% ipython --no-banner

In [1]: import numpy as np

In [2]: np.set_printoptions(precision=1, suppress=True, linewidth=200)

In [3]: E = np.loadtxt("x.csv", delimiter=",")

In [4]: print(E)
[[  4.   5.   6.   7.   8.   9.  10.  11.]
 [ 12.  13.  14.  15.  16.  17.  18.  19.]
 [ 20.  21.  22.  23.  24.  25.  26.  27.]
 [ 28.  29.  30.  31.  32.  33.  34.  35.]
 [ 36.  37.  38.  39.  40.  41.  42.  43.]
 [ 44.  45.  46.  47.  48.  49.  50.  51.]
 [ 52.  53.  54.  55.  56.  57.  58.  59.]
 [ 60.  61.  62.  63.  64.  65.  66.  67.]
 [ 68.  69.  70.  71.  72.  73.  74.  75.]
 [ 76.  77.  78.  79.  80.  81.  82.  83.]
 [ 84.  85.  86.  87.  88.  89.  90.  91.]
 [ 92.  93.  94.  95.  96.  97.  98.  99.]
 [100. 101. 102. 103. 104. 105. 106. 107.]]

In [5]: Uu, sig, VT = np.linalg.svd(E)

In [6]: vecs = VT[:(sig > 1e-8).sum()]

In [7]: rng = np.random.default_rng(432147)

In [8]: x = E[1] + -2 * E[6] + rng.integers(2) * np.eye(8)[2]

In [9]: print(x)
[-92. -93. -94. -95. -96. -97. -98. -99.]

In [10]: print(np.round(vecs.T @ vecs, 1) + 0)
[[ 0.4  0.3  0.2  0.2  0.1  0.  -0.1 -0.2]
 [ 0.3  0.3  0.2  0.2  0.1  0.   0.  -0.1]
 [ 0.2  0.2  0.2  0.1  0.1  0.1  0.   0. ]
 [ 0.2  0.2  0.1  0.1  0.1  0.1  0.1  0.1]
 [ 0.1  0.1  0.1  0.1  0.1  0.1  0.2  0.2]
 [ 0.   0.   0.1  0.1  0.1  0.2  0.2  0.3]
 [-0.1  0.   0.   0.1  0.2  0.2  0.3  0.3]
 [-0.2 -0.1  0.   0.1  0.2  0.3  0.3  0.4]]

In [11]: print(np.allclose(vecs.T @ vecs @ x, x))
True

In [12]: m1 = np.loadtxt("dump.csv", delimiter=",")

In [13]: print(m1)
[[ 8.  0. -1.  1.  0. -7.  0.  0.  0.  0.  1.  0.  4.]
 [ 0.  9.  0.  0.  0.  0.  0.  0.  3.  0.  0.  4.  0.]
 [-5.  0.  5.  9.  0. -8.  0.  0.  0.  0.  7.  0.  1.]
 [ 2.  0. -1. -3.  0. -3.  0.  0.  0.  0. -2.  0. -5.]
 [ 0.  0.  0.  0. -4.  0. -6.  3.  0. -8.  0.  0.  0.]
 [-3.  0. -1. -9.  0. -2.  0.  0.  0.  0. -4.  0.  4.]
 [ 0.  0.  0.  0. -2.  0.  9.  9.  0.  3.  0.  0.  0.]
 [ 0.  0.  0.  0. -4.  0. -8.  9.  0.  7.  0.  0.  0.]
 [ 0. -9.  0.  0.  0.  0.  0.  0.  8.  0.  0.  9.  0.]
 [ 0.  0.  0.  0. -6.  0.  5. -7.  0.  2.  0.  0.  0.]
 [-6.  0.  3. -2.  0. -7.  0.  0.  0.  0. -5.  0.  4.]
 [ 0. -8.  0.  0.  0.  0.  0.  0. -9.  0.  0.  3.  0.]
 [ 5.  0. -5.  0.  0. -4.  0.  0.  0.  0. -6.  0. -7.]]

In [14]: C2 = m1.T @ m1

In [15]: print((m1 @ m1.T).shape)
(13, 13)

In [16]: print(np.trace(C2), (m1 ** 2).sum())
1956.0 1956.0

In [17]: print(np.linalg.matrix_rank(C2))
13

In [18]: print(np.diag(C2))
[163. 226.  62. 176.  72. 191. 206. 220. 154. 126. 131. 106. 123.]

In [19]: x = np.array([-3, -1, 0, 3, -1, -3, 5, -5, -1, 5, 2, -3, 0])

In [20]: y = m1 @ x

In [21]: c, lr = np.zeros(13), 1 / np.linalg.norm(m1, 2) ** 2

In [22]: for i in range(50):
    ...:     c -= lr * m1.T @ (m1 @ c - y)
    ...:     if i % 10 == 0: print(i, round(np.linalg.norm(m1 @ c - y), 1))
    ...: 
0 50.8
10 5.0
20 3.1
30 2.7
40 2.4

In [23]: print(round(float(np.linalg.cond(m1)), 1))
10.0

In [24]: print(np.flatnonzero(np.linalg.matrix_power((m1 != 0) + (m1.T != 0) + np.eye(13), 13)[7]))
[4 6 7 9]

In [25]: print(np.sort(np.linalg.eigvals(m1).real))
[-11.3  -8.6  -5.2  -5.2  -3.1   5.7   5.7   5.8   5.8   8.4  10.4  10.4  13.3]

In [26]: M2 = np.linalg.inv(m1)

In [27]: print(np.allclose(M2, m1.T))
False

In [28]: print(np.round(np.linalg.cond(m1), 1))
10.0

In [29]: print(round(float(np.linalg.slogdet(m1)[0]), 1))
-1.0

In [30]: Q, vecs = np.linalg.qr(m1[:, :7])[0], np.linalg.qr(m1[:, 7:])[0]

In [31]: sig = np.linalg.svd(Q.T @ vecs, compute_uv=False)

In [32]: print(sig.round(1) + 0)
[0.9 0.8 0.6 0.3 0.2 0. ]

In [33]: print(np.round(np.linalg.norm(Q @ Q.T - vecs @ vecs.T, 2), 1))
1.0

In [34]: print(np.degrees(np.arccos(sig.clip(0, 1))))
[23.9 38.4 54.  70.6 78.1 90. ]

In [35]: feats = np.load("block5.npy")

In [36]: print(feats)
[[  0   0   0   0   1   9   1   1   1   5]
 [  2   0 -18   9   5   4   4   8   5   9]
 [  5   7   0   0   3   5   2   5   4   4]
 [  7   0 -12   6   9   9   0   4   6   5]
 [  7   8  -6   3   8   6   8   6   5   8]]

In [37]: M2 = feats + rng.integers(-2, 3, (5, 1)) @ rng.integers(-2, 3, (1, 10))

In [38]: print(M2)
[[ -2   2  -2   0   2  11   2   2   2   3]
 [  0   2 -20   9   6   6   5   9   6   7]
 [  1  11  -4   0   5   9   4   7   6   0]
 [  5   2 -14   6  10  11   1   5   7   3]
 [  9   6  -4   3   7   4   7   5   4  10]]

In [39]: print(M2 - feats)
[[-2  2 -2  0  1  2  1  1  1 -2]
 [-2  2 -2  0  1  2  1  1  1 -2]
 [-4  4 -4  0  2  4  2  2  2 -4]
 [-2  2 -2  0  1  2  1  1  1 -2]
 [ 2 -2  2  0 -1 -2 -1 -1 -1  2]]

In [40]: T = np.stack([feats, 4 * feats, feats[::-1]])

In [41]: print(np.linalg.matrix_rank(T.reshape(3, -1)))
2

In [42]: print(T.shape)
(3, 5, 10)

In [43]: print(np.einsum("bij,cij->bc", T, T))
[[ 1830  7320  1355]
 [ 7320 29280  5420]
 [ 1355  5420  1830]]

In [44]: def softmax(z):
    ...:     e = np.exp(z - z.max(axis=-1, keepdims=True))
    ...:     return e / e.sum(axis=-1, keepdims=True)
    ...: 

In [45]: print(np.round(softmax(m1[8] + -3), 1) + 0)
[0.  0.  0.  0.  0.  0.  0.  0.  0.3 0.  0.  0.7 0. ]

In [46]: print(softmax(m1).sum(axis=1))
[1. 1. 1. 1. 1. 1. 1. 1. 1. 1. 1. 1. 1.]

In [47]: S = m1 @ m1.T / np.sqrt(13)

In [48]: print(np.round(softmax(S)[8] @ m1, 1) + 0)
[ 0. -9.  0.  0.  0.  0.  0.  0.  8.  0.  0.  9.  0.]

In [49]: M2 = feats / np.sqrt((feats ** 2).mean(axis=1, keepdims=True))

In [50]: print(np.linalg.norm(M2, axis=1))
[3.2 3.2 3.2 3.2 3.2]

In [51]: print(np.linalg.matrix_rank(M2) == np.linalg.matrix_rank(feats))
True

In [52]: W1 = np.array([[3, 8, 6],
    ...:     [3, 4, 8],
    ...:     [2, 4, 5],
    ...:     [1, 0, 4],
    ...:     [9, 7, 0],
    ...:     [8, 4, 0],
    ...:     [1, 3, 6],
    ...:     [2, 0, 3],
    ...:     [5, 7, 9],
    ...:     [5, 6, 6]])

In [53]: c = np.array([2, 1, 2])

In [54]: H = np.maximum(feats @ W1 + c, 0)

In [55]: print((H > 0).astype(int))
[[1 1 1]
 [1 1 1]
 [1 1 1]
 [1 1 1]
 [1 1 1]]

In [56]: print(H)
[[116  84  50]
 [148  97 107]
 [157 168 175]
 [221 180 104]
 [243 252 249]]

In [57]: C = np.array([[2, -1], [2, 2], [3, 1]])

In [58]: print(W1 @ C)
[[40 19]
 [38 13]
 [27 11]
 [14  3]
 [32  5]
 [24  0]
 [26 11]
 [13  1]
 [51 18]
 [40 13]]

In [59]: W0 = np.load("w.npy")

In [60]: print(W0)
[[  1  -4  16 -64]
 [  1  -3   9 -27]
 [  1  -2   4  -8]
 [  1  -1   1  -1]
 [  1   0   0   0]
 [  1   1   1   1]
 [  1   2   4   8]
 [  1   3   9  27]
 [  1   4  16  64]
 [  1   5  25 125]
 [  1   6  36 216]
 [  1   7  49 343]
 [  1   8  64 512]]

In [61]: Q, r_ = np.linalg.qr(W0)

In [62]: print(round(float(np.trace(Q @ Q.T)), 1))
4.0

In [63]: print(np.allclose(r_.T @ r_, W0.T @ W0))
True

In [64]: print(np.round(Q @ r_, 1) + 0)
[[  1.  -4.  16. -64.]
 [  1.  -3.   9. -27.]
 [  1.  -2.   4.  -8.]
 [  1.  -1.   1.  -1.]
 [  1.   0.   0.   0.]
 [  1.   1.   1.   1.]
 [  1.   2.   4.   8.]
 [  1.   3.   9.  27.]
 [  1.   4.  16.  64.]
 [  1.   5.  25. 125.]
 [  1.   6.  36. 216.]
 [  1.   7.  49. 343.]
 [  1.   8.  64. 512.]]

In [65]: print(np.round(softmax(W0[1]), 1) + 0)
[0. 0. 1. 0.]

In [66]: print(softmax(W0).sum(axis=1))
[1. 1. 1. 1. 1. 1. 1. 1. 1. 1. 1. 1. 1.]

In [67]: print(np.round(softmax(10 * W0[1]), 1) + 0)
[0. 0. 1. 0.]

In [68]: print(np.round(softmax(W0[1] + 4), 1) + 0)
[0. 0. 1. 0.]

In [69]: S = W0 @ W0.T / np.sqrt(4)

In [70]: print(softmax(S).round(6).argmax(axis=1))
[ 0  0  0  0  0 12 12 12 12 12 12 12 12]

In [71]: print(softmax(S)[1] @ W0)
[  1.  -4.  16. -64.]

In [72]: u, g = W0[4], W0[10]

In [73]: print(u @ g)
1

In [74]: pr = (u @ g) / (u @ u) * u

In [75]: print(g - pr)
[  0.   6.  36. 216.]

In [76]: print(pr)
[1. 0. 0. 0.]

In [77]: print(np.outer(u, g))
[[  1   6  36 216]
 [  0   0   0   0]
 [  0   0   0   0]
 [  0   0   0   0]]

In [78]: T = np.stack([W0, -1 * W0, W0[::-1]])

In [79]: print(T.sum(axis=0))
[[  1   8  64 512]
 [  1   7  49 343]
 [  1   6  36 216]
 [  1   5  25 125]
 [  1   4  16  64]
 [  1   3   9  27]
 [  1   2   4   8]
 [  1   1   1   1]
 [  1   0   0   0]
 [  1  -1   1  -1]
 [  1  -2   4  -8]
 [  1  -3   9 -27]
 [  1  -4  16 -64]]

In [80]: print(np.einsum("bij,cij->bc", T, T))
[[ 461227 -461227  -84461]
 [-461227  461227   84461]
 [ -84461   84461  461227]]

In [81]: print((T @ W0.T).shape)
(3, 13, 13)

In [82]: print(np.linalg.matrix_rank(T))
[4 4 4]

In [83]: A = np.load("run6.npy")

In [84]: print(A)
[[ 9  6  0 15 12 12  9]
 [ 6 45 40 39 29 13 39]
 [ 0 40 41 25 24  4 30]
 [15 39 25 51 29 25 42]
 [12 29 24 29 33 17 25]
 [12 13  4 25 17 17 17]
 [ 9 39 30 42 25 17 38]]

In [85]: w, vecs = np.linalg.eigh(A)

In [86]: print(np.unique(w.round(6) + 0, return_counts=True)[1])
[4 1 1 1]

In [87]: print((w > 1e-8).sum(), (w < -1e-8).sum())
3 0

In [88]: print(w.round(1) + 0)
[  0.    0.    0.    0.   14.4  37.2 182.4]

In [89]: print(np.round(vecs.T @ A @ vecs, 1) + 0)
[[  0.    0.    0.    0.    0.    0.    0. ]
 [  0.    0.    0.    0.    0.    0.    0. ]
 [  0.    0.    0.    0.    0.    0.    0. ]
 [  0.    0.    0.    0.    0.    0.    0. ]
 [  0.    0.    0.    0.   14.4   0.    0. ]
 [  0.    0.    0.    0.    0.   37.2   0. ]
 [  0.    0.    0.    0.    0.    0.  182.4]]

In [90]: sig = 10 * 0.9 ** np.arange(5)

In [91]: Q, _ = np.linalg.qr(np.array([[-1.0, 1.3, -0.3, 0.1, -1.3],
    ...:     [-1.4, -0.1, -0.1, -0.9, 0.8],
    ...:     [-1.1, 0.0, 0.0, 1.1, -1.1],
    ...:     [0.6, 1.1, 0.4, 1.7, 1.0],
    ...:     [-1.7, 0.3, 1.5, 2.4, -0.7]]))

In [92]: F = rng.normal(size=(27, 5)) * sig @ Q

In [93]: print(F.round(1) + 0)
[[ 12.1  10.6  -7.   10.6   1.7]
 [  2.8   8.5  -6.4  -2.8   0.3]
 [ -4.1   5.6  -0.5  -1.6 -10.9]
 [  1.8   4.2   0.   -4.5  16.4]
 [-15.3  -6.   -1.8   3.    3.7]
 [ -7.5  -3.2   3.5 -12.8  -9.3]
 [ -5.5  -1.2  -5.9   6.2   2.4]
 [  7.6 -10.3  14.1  -6.   -0.4]
 [  3.2  -7.3  -5.3  10.3   0.4]
 [ -4.6   2.6  -5.7  15.3   7.8]
 [ -1.9 -15.8   9.   -1.1  -5.5]
 [ -1.3   6.8   4.3   2.6  12.5]
 [  1.   -1.6  -5.6  14.4  -2.5]
 [ -5.9  -6.8   4.8  -4.1  -1.4]
 [ 11.5   0.5   5.3 -14.6   3.8]
 [  7.3  16.3  -5.1  -9.8  -1. ]
 [  1.1  -7.6   8.2   6.1   9. ]
 [  7.7   3.2  -3.3   4.8  11.3]
 [ 11.2   5.4  -6.8   1.1  -2.5]
 [  9.7  -8.3  -7.3   0.8  -6.8]
 [-18.  -15.7   0.3  -8.8 -16.6]
 [ -5.7  11.   -4.   -2.3  -3.2]
 [ -9.3 -17.3   1.    8.9   2.2]
 [ -6.1  -6.3   7.8 -17.4  -8.5]
 [  0.1  11.1   1.4 -12.5   2.6]
 [ -3.1   7.8   4.1   0.6  -8.7]
 [  1.9  -9.8  -8.7  13.1   0.9]]

In [94]: M2 = F / np.linalg.norm(F, axis=1, keepdims=True)

In [95]: C2 = M2 @ M2.T

In [96]: print(np.linalg.norm(M2, axis=1))
[1. 1. 1. 1. 1. 1. 1. 1. 1. 1. 1. 1. 1. 1. 1. 1. 1. 1. 1. 1. 1. 1. 1. 1. 1. 1. 1.]

In [97]: print(np.argwhere(np.triu(np.abs(C2) > 0.95, 1)))
[[ 0 13]
 [ 5 23]
 [ 8 26]
 [15 22]]
